In [1]: import numpy as np

In [2]: np.set_printoptions(precision=1, suppress=True, linewidth=160, legacy="1.25")

In [3]: feats = np.loadtxt("x.csv", delimiter=",")

In [4]: print(feats)
[[ 0.  1.  0.  1.]
 [-2.  5. -2.  5.]
 [ 0.  1.  0.  1.]
 [-2.  5. -2.  5.]]

In [5]: # column 2 repeats column 0

In [6]: print(np.unique(feats.round(6), axis=0).shape)
(2, 4)

In [7]: print(np.abs(np.diag(np.linalg.qr(feats)[1])) > 1e-9)
[ True  True False False]

In [8]: print(np.allclose(feats[:-1].T @ np.linalg.lstsq(feats[:-1].T, feats[-1])[0], feats[-1]))
True

In [9]: print(round(np.trace(np.linalg.pinv(feats) @ feats), 1))
2.0

In [10]: print(np.linalg.lstsq(feats[:-1].T, feats[-1])[2])
2

In [11]: U, sv, Vh = np.linalg.svd(feats)

In [12]: evecs = Vh[:(sv > 1e-8).sum()]

In [13]: rng = np.random.default_rng(270)

In [14]: vec = feats[3] + 2 * feats[1] + rng.integers(2) * np.eye(4)[2]

In [15]: print(vec)
[-6. 15. -5. 15.]

In [16]: print(np.diag(evecs.T @ evecs))
[0.5 0.5 0.5 0.5]

In [17]: print(np.linalg.matrix_rank(np.vstack([feats, vec])))
3

In [18]: print(round(float(np.linalg.norm(vec - evecs.T @ evecs @ vec)), 1))
0.7

In [19]: A = np.load("arr.npy")

In [20]: print(A)
[[ 1.  -0.3  0.   0.   0. ]
 [ 0.3  1.   0.   0.   0. ]
 [ 0.   0.   1.   0.   0. ]
 [ 0.   0.   0.   1.   0. ]
 [ 0.   0.   0.   0.   1. ]]

In [21]: # splits into 4 blocks

In [22]: hat = np.triu(np.array([[-3, -1, -2, -3], [-2, -2, 2, -3], [0, -2, -1, 2], [1, -2, -1, 0]]), 1) + np.eye(4)

In [23]: other = hat @ feats @ np.linalg.inv(hat)

In [24]: print(round(float(np.linalg.det(other)), 1))
0.0

In [25]: print(np.linalg.matrix_rank(other))
2
